% ipython --no-banner

In [1]: import numpy as np

In [2]: import numpy.linalg as la

In [3]: np.set_printoptions(precision=2, suppress=True, linewidth=200)

In [4]: data = np.load("m.npy")

In [5]: data
Out[5]: 
array([[ 2,  2,  0,  6],
       [ 2, -2,  2,  3],
       [ 0,  2,  4,  4],
       [ 6,  3,  4,  4]])

In [6]: # symmetric

In [7]: ev, vecs = la.eig(data)

In [8]: ev
Out[8]: array([11.83,  3.4 , -4.  , -3.23])

In [9]: np.round(np.prod(ev), 2)
Out[9]: np.float64(520.0)

In [10]: np.sort(la.eigvals(data.T))
Out[10]: array([-4.  , -3.23,  3.4 , 11.83])

In [11]: la.cholesky(data)
LinAlgError: Matrix is not positive definite


In [12]: np.all(la.eigvalsh(data) > 0)
Out[12]: np.False_

In [13]: [round(float(la.det(data[:i, :i])), 2) + 0 for i in range(1, 5)]
Out[13]: [2.0, -8.0, -40.0, 520.0]

In [14]: ev, vecs = la.eigh(data)

In [15]: np.round(vecs.T @ vecs, 2) + 0
Out[15]: 
array([[1., 0., 0., 0.],
       [0., 1., 0., 0.],
       [0., 0., 1., 0.],
       [0., 0., 0., 1.]])

In [16]: np.abs(vecs[:, -1])
Out[16]: array([0.49, 0.29, 0.43, 0.7 ])

In [17]: ev
Out[17]: array([-4.  , -3.23,  3.4 , 11.83])

In [18]: round(float(ev.sum()), 2), np.trace(data)
Out[18]: (8.0, np.int64(8))

In [19]: (ev > 1e-8).sum(), (ev < -1e-8).sum()
Out[19]: (np.int64(2), np.int64(2))

In [20]: la.svd(data, compute_uv=False)
Out[20]: array([11.83,  4.  ,  3.4 ,  3.23])

In [21]: np.unique(ev.round(6) + 0, return_counts=True)[1]
Out[21]: array([1, 1, 1, 1])

In [22]: la.eigvalsh(data + -1 * np.eye(4))
Out[22]: array([-5.  , -4.23,  2.4 , 10.83])

In [23]: M = np.load("a.npy")

In [24]: M
Out[24]: 
array([[ 0.39,  0.39, -0.3 ],
       [ 0.39,  0.39, -0.3 ],
       [-0.3 , -0.3 ,  0.23]])

In [25]: # looks like rank 1

In [26]: x = np.array([2, 2, 1])

In [27]: print(la.eigvalsh(2 * M - np.eye(3)))
[-1. -1.  1.]

In [28]: np.trace(M)
Out[28]: np.float64(1.0)

In [29]: M @ x
Out[29]: array([ 1.25,  1.25, -0.96])

In [30]: M @ M @ x
Out[30]: array([ 1.25,  1.25, -0.96])

In [31]: np.eye(3) - M
Out[31]: 
array([[ 0.61, -0.39,  0.3 ],
       [-0.39,  0.61,  0.3 ],
       [ 0.3 ,  0.3 ,  0.77]])

In [32]: Uu, sig, Vt = la.svd(M)

In [33]: print(sig.round(2) + 0)
[1. 0. 0.]

In [34]: M2 = Uu[:, :1] @ np.diag(sig[:1]) @ Vt[:1]

In [35]: print(la.matrix_rank(M2))
1

In [36]: round(float(la.norm(M - M2, 2)), 2), np.round(sig[1], 2)
Out[36]: (0.0, np.float64(0.0))

In [37]: round(float(np.abs(M - M2).max()), 2)
Out[37]: 0.0

In [38]: proj = np.triu(np.array([[3, 3, 3], [0, 2, 2], [0, 0, 2]]), 1) + np.eye(3)

In [39]: M2 = proj @ M @ la.inv(proj)

In [40]: print(M2)
[[ 0.66 -1.32  0.16]
 [-0.2   0.41 -0.05]
 [-0.3   0.59 -0.07]]

In [41]: (M + M.T) / 2
Out[41]: 
array([[ 0.39,  0.39, -0.3 ],
       [ 0.39,  0.39, -0.3 ],
       [-0.3 , -0.3 ,  0.23]])

In [42]: np.allclose(M, M.T)
Out[42]: True

In [43]: np.round(np.sort(np.abs(la.eigvals(M))), 2) + 0
Out[43]: array([0., 0., 1.])

In [44]: round(la.det(M[::-1]), 2)
Out[44]: np.float64(0.0)

In [45]: np.einsum("ii->", M)
Out[45]: np.float64(1.0)

In [46]: np.kron(np.eye(2, dtype=int), M)
Out[46]: 
array([[ 0.39,  0.39, -0.3 ,  0.  ,  0.  , -0.  ],
       [ 0.39,  0.39, -0.3 ,  0.  ,  0.  , -0.  ],
       [-0.3 , -0.3 ,  0.23, -0.  , -0.  ,  0.  ],
       [ 0.  ,  0.  , -0.  ,  0.39,  0.39, -0.3 ],
       [ 0.  ,  0.  , -0.  ,  0.39,  0.39, -0.3 ],
       [-0.  , -0.  ,  0.  , -0.3 , -0.3 ,  0.23]])

In [47]: np.round(np.poly(M), 2) + 0
Out[47]: array([ 1., -1.,  0.,  0.])

In [48]: np.round(la.det(2 * M), 2), round(la.det(M), 2)
Out[48]: (np.float64(0.0), np.float64(0.0))

In [49]: np.einsum("ij,ji->", M, M)
Out[49]: np.float64(1.0)

In [50]: print(round(float(la.det(M.T)), 2))
0.0

In [51]: np.round(la.eigvals(M), 2) + 0
Out[51]: array([0., 1., 0.])

In [52]: round(la.eigvals(M).sum().real, 2)
Out[52]: np.float64(1.0)

In [53]: E = np.load("dump.npy")

In [54]: E
Out[54]: 
array([[ 0,  1,  1,  0],
       [ 0, -2, -2,  0],
       [ 0,  3,  3,  0],
       [ 0,  3,  3,  0],
       [ 0,  3,  3,  0]])

In [55]: # rows 2 and 3 are equal

In [56]: round(float(la.norm(E, 2) / la.norm(E)), 2)
Out[56]: 1.0

In [57]: [round(float(x), 2) for x in la.svd(E, compute_uv=False)[:3]]
Out[57]: [8.0, 0.0, 0.0]

In [58]: la.cond(E) > 100
Out[58]: np.True_

In [59]: print(np.argsort(-la.norm(E, axis=0).round(6), kind="stable")[:3])
[1 2 0]

In [60]: ang = np.radians(138)

In [61]: r_ = np.eye(4)

In [62]: r_[2, 2] = r_[1, 1] = np.cos(ang)

In [63]: r_[2, 1], r_[1, 2] = -np.sin(ang), np.sin(ang)

In [64]: r_
Out[64]: 
array([[ 1.  ,  0.  ,  0.  ,  0.  ],
       [ 0.  , -0.74,  0.67,  0.  ],
       [ 0.  , -0.67, -0.74,  0.  ],
       [ 0.  ,  0.  ,  0.  ,  1.  ]])

In [65]: M2 = E @ r_.T

In [66]: np.round(la.det(r_), 2), np.round(np.trace(r_), 2)
Out[66]: (np.float64(1.0), np.float64(0.51))

In [67]: np.round(la.svd(E, compute_uv=False), 2) + 0, np.round(la.svd(M2, compute_uv=False), 2) + 0
Out[67]: (array([8., 0., 0., 0.]), array([8., 0., 0., 0.]))

In [68]: np.abs(M2 - E).max(axis=0)
Out[68]: array([0.  , 3.22, 7.24, 0.  ])

In [69]: np.allclose(la.norm(E, axis=1), la.norm(M2, axis=1))
Out[69]: True

In [70]: np.allclose(E @ E.T, M2 @ M2.T)
Out[70]: True

In [71]: O, vecs = la.qr(r_[:, :1])[0], la.qr(r_[:, 1:])[0]

In [72]: sig = la.svd(O.T @ vecs, compute_uv=False)

In [73]: round(float(la.norm(O @ O.T - vecs @ vecs.T, 2)), 2)
Out[73]: 1.0

In [74]: (sig > 0.9).sum()
Out[74]: np.int64(0)

In [75]: np.degrees(np.arccos(sig.clip(0, 1)))
Out[75]: array([90.])

In [76]: X = np.loadtxt("sample13.csv", delimiter=",")

In [77]: X
Out[77]: 
array([[12.,  0.,  4., -4.],
       [ 0.,  2.,  3.,  6.],
       [ 4.,  3., 14.,  3.],
       [-4.,  6.,  3., 22.]])

In [78]: Uu, sig, Vt = la.svd(X)

In [79]: np.argmax(sig[:-1] / (sig[1:] + 1e-6)) + 1
Out[79]: np.int64(3)

In [80]: sig.round(2) + 0
Out[80]: array([25.41, 17.4 ,  7.19,  0.  ])

In [81]: M2 = Uu[:, :3] @ np.diag(sig[:3]) @ Vt[:3]

In [82]: print(M2.round(2) + 0)
[[12.  0.  4. -4.]
 [ 0.  2.  3.  6.]
 [ 4.  3. 14.  3.]
 [-4.  6.  3. 22.]]

In [83]: la.matrix_rank(X, rtol=0.05)
Out[83]: np.int64(3)

In [84]: round(np.abs(X - M2).max(), 2)
Out[84]: np.float64(0.0)

In [85]: u = np.array([7, 5, 1])

In [86]: np.array([np.convolve(row, u, "same") for row in X])
Out[86]: 
array([[ 60.,  40.,  -8., -16.],
       [ 14.,  31.,  59.,  33.],
       [ 41., 117.,  94.,  29.],
       [ 22.,  47., 175., 113.]])

In [87]: np.convolve(X[0], u)
Out[87]: array([ 84.,  60.,  40.,  -8., -16.,  -4.])

In [88]: np.correlate(X[0], X[3], "full")
Out[88]: array([ 264.,   36.,  160., -124.,   12.,  -40.,   16.])

In [89]: np.cross(X[0, :3], X[3, :3])
Out[89]: array([-24., -52.,  72.])

In [90]: round(la.det(data.T), 2)
Out[90]: np.float64(520.0)

In [91]: np.einsum("ii->", data)
Out[91]: np.int64(8)

In [92]: round(float(la.eigvals(data).sum().real), 2)
Out[92]: 8.0

In [93]: ev, vecs = la.eigh(data)

In [94]: x = np.array([2, 2, -8, 0])

In [95]: (np.sign(vecs[:, -1].round(6)) == np.sign(vecs[0, -1].round(6))).astype(int)
Out[95]: array([1, 1, 1, 1])

In [96]: np.abs(data).sum(axis=1).max(), round(np.abs(ev).max(), 2)
Out[96]: (np.int64(17), np.float64(11.83))
